% ipython --no-banner

In [1]: import numpy as np

In [2]: import numpy.linalg as la

In [3]: np.set_printoptions(precision=2, suppress=True, linewidth=100)

In [4]: rd = lambda a: np.round(a, 2) + 0

In [5]: A = np.loadtxt("block19.csv", delimiter=",")

In [6]: A
Out[6]: 
array([[0., 0., 0.],
       [0., 0., 1.],
       [0., 1., 0.]])

In [7]: r = la.matrix_rank(A)

In [8]: r
Out[8]: np.int64(2)

In [9]: ns = la.svd(A)[2][r:].T

In [10]: np.allclose(A @ ns, 0)
Out[10]: True

In [11]: [int(la.matrix_rank(np.delete(A, i, axis=0))) for i in range(3)]
Out[11]: [2, 1, 1]

In [12]: la.matrix_rank(A.T @ A), la.matrix_rank(A @ A.T)
Out[12]: (np.int64(2), np.int64(2))

In [13]: left, sv, Vh = la.svd(A)

In [14]: sv
Out[14]: array([1., 1., 0.])

In [15]: A2 = left[:, :2] @ np.diag(sv[:2]) @ Vh[:2]

In [16]: np.abs(A - A2).max()
Out[16]: np.float64(0.0)

In [17]: la.matrix_rank(A2)
Out[17]: np.int64(2)

In [18]: [round(float(x), 2) for x in la.svd(A, compute_uv=False)[:3]]
Out[18]: [1.0, 1.0, 0.0]

In [19]: F = np.loadtxt("arr.csv", delimiter=",")

In [20]: F
Out[20]: 
array([[ -8.,   2.,   4.,   3.],
       [ -2.,   0.,   1.,  -2.],
       [ -6.,   5.,   3.,   1.],
       [  6.,   4.,  -3.,   3.],
       [ -4.,  -4.,   2.,   5.],
       [ -4.,  -1.,   2.,   3.],
       [-10.,   0.,   5.,  -5.]])

In [21]: A2 = F / np.sqrt((F ** 2).mean(axis=1, keepdims=True))

In [22]: rd(A2[0])
Out[22]: array([-1.66,  0.41,  0.83,  0.62])

In [23]: rd(la.norm(A2, axis=1))
Out[23]: array([2., 2., 2., 2., 2., 2., 2.])

In [24]: rd(np.trace(la.pinv(F) @ F))
Out[24]: np.float64(3.0)

In [25]: np.allclose(F[:-1].T @ la.lstsq(F[:-1].T, F[-1])[0], F[-1])
Out[25]: True

In [26]: left, sv, Vh = la.svd(F)

In [27]: vecs = Vh[:(sv > 1e-8).sum()]

In [28]: rng = np.random.default_rng(681)

In [29]: x0 = F[4] + 2 * F[0] + rng.integers(2) * np.eye(4)[0]

In [30]: x0
Out[30]: array([-19.,   0.,  10.,  11.])

In [31]: rd(np.diag(vecs.T @ vecs))
Out[31]: array([0.8, 1. , 0.2, 1. ])

In [32]: left, sv, Vh = la.svd(F)

In [33]: rd(sv)
Out[33]: array([18.45,  9.03,  7.87,  0.  ])

In [34]: A2 = left[:, :3] @ np.diag(sv[:3]) @ Vh[:3]

In [35]: rd(la.norm(F - A2, 2)), rd(sv[3])
Out[35]: (np.float64(0.0), np.float64(0.0))

In [36]: rd(np.abs(F - A2).max())
Out[36]: np.float64(0.0)

In [37]: u = np.array([3, 4, 0, 3]) + 0.5

In [38]: feats = np.eye(4) - 2 * np.outer(u, u) / (u @ u)

In [39]: rd(feats)
Out[39]: 
array([[ 0.46, -0.7 , -0.08, -0.54],
       [-0.7 ,  0.1 , -0.1 , -0.7 ],
       [-0.08, -0.1 ,  0.99, -0.08],
       [-0.54, -0.7 , -0.08,  0.46]])

In [40]: w, vecs = la.eigh(feats)

In [41]: x0 = np.array([-3, -3, 4, 0])

In [42]: rd(x0 @ feats @ x0)
Out[42]: np.float64(12.49)

In [43]: rd(np.abs(feats).sum(axis=1).max()), np.abs(w).max()
Out[43]: (np.float64(1.78), np.float64(1.0))

In [44]: rd(vecs * np.maximum(w, 0) @ vecs.T)
Out[44]: 
array([[ 0.73, -0.35, -0.04, -0.27],
       [-0.35,  0.55, -0.05, -0.35],
       [-0.04, -0.05,  0.99, -0.04],
       [-0.27, -0.35, -0.04,  0.73]])

In [45]: rd(vecs * np.abs(w) @ vecs.T)
Out[45]: 
array([[1., 0., 0., 0.],
       [0., 1., 0., 0.],
       [0., 0., 1., 0.],
       [0., 0., 0., 1.]])

In [46]: rd(la.eigvalsh(feats[1:, 1:]))
Out[46]: array([-0.46,  1.  ,  1.  ])

In [47]: x0 = np.array([1, -2, -3, 5])

In [48]: target = feats @ x0

In [49]: rd(target)
Out[49]: array([-0.63, -4.1 , -3.23,  3.37])

In [50]: rd(la.solve(feats.T, feats[2]))
Out[50]: array([0., 0., 1., 0.])

In [51]: rd(la.solve(feats, -3 * target))
Out[51]: array([ -3.,   6.,   9., -15.])

In [52]: w, vecs = la.eigh(feats)

In [53]: w
Out[53]: array([-1.,  1.,  1.,  1.])

In [54]: rd(la.eigvalsh(feats + 4 * np.eye(4)))
Out[54]: array([3., 5., 5., 5.])

In [55]: rd(vecs.T @ vecs)
Out[55]: 
array([[1., 0., 0., 0.],
       [0., 1., 0., 0.],
       [0., 0., 1., 0.],
       [0., 0., 0., 1.]])

In [56]: rd(vecs @ np.diag(w) @ vecs.T)
Out[56]: 
array([[ 0.46, -0.7 , -0.08, -0.54],
       [-0.7 ,  0.1 , -0.1 , -0.7 ],
       [-0.08, -0.1 ,  0.99, -0.08],
       [-0.54, -0.7 , -0.08,  0.46]])

In [57]: data = np.array([[-8, 6, 10],
    ...:     [4, -3, -5],
    ...:     [8, -6, -10],
    ...:     [8, -6, -10],
    ...:     [-12, 9, 15],
    ...:     [0, 0, 0],
    ...:     [-8, 6, 10]])

In [58]: data
Out[58]: 
array([[ -8,   6,  10],
       [  4,  -3,  -5],
       [  8,  -6, -10],
       [  8,  -6, -10],
       [-12,   9,  15],
       [  0,   0,   0],
       [ -8,   6,  10]])

In [59]: left, sv, Vh = la.svd(data)

In [60]: vecs = Vh[:(sv > 1e-8).sum()]

In [61]: x0 = data[4] + 3 * data[6] + rng.integers(2) * np.eye(3)[0]

In [62]: x0
Out[62]: array([-36.,  27.,  45.])

In [63]: rd(vecs.T @ vecs)
Out[63]: 
array([[ 0.32, -0.24, -0.4 ],
       [-0.24,  0.18,  0.3 ],
       [-0.4 ,  0.3 ,  0.5 ]])

In [64]: rd(np.diag(vecs.T @ vecs))
Out[64]: array([0.32, 0.18, 0.5 ])

In [65]: np.allclose(vecs.T @ vecs @ x0, x0)
Out[65]: True

In [66]: A2 = data + rng.integers(-2, 3, (7, 1)) @ rng.integers(-2, 3, (1, 3))

In [67]: A2
Out[67]: 
array([[ -9,   8,  11],
       [  3,  -1,  -4],
       [  7,  -4,  -9],
       [  9,  -8, -11],
       [-10,   5,  13],
       [  2,  -4,  -2],
       [ -8,   6,  10]])

In [68]: la.matrix_rank(A2 - data, tol=1e-8)
Out[68]: np.int64(1)

In [69]: A2 - data
Out[69]: 
array([[-1,  2,  1],
       [-1,  2,  1],
       [-1,  2,  1],
       [ 1, -2, -1],
       [ 2, -4, -2],
       [ 2, -4, -2],
       [ 0,  0,  0]])

In [70]: try:
    ...:     la.inv(data)
    ...: except la.LinAlgError as e:
    ...:     print("failed:", e)
    ...: 
failed: Last 2 dimensions of the array must be square

In [71]: np.allclose(data[:-1].T @ la.lstsq(data[:-1].T, data[-1])[0], data[-1])
Out[71]: True

In [72]: rd(np.trace(la.pinv(data) @ data))
Out[72]: np.float64(1.0)

In [73]: gram = data.T @ data

In [74]: rd(la.svd(data, compute_uv=False) ** 2)
Out[74]: array([1300.,    0.,    0.])

In [75]: gram
Out[75]: 
array([[ 416, -312, -520],
       [-312,  234,  390],
       [-520,  390,  650]])
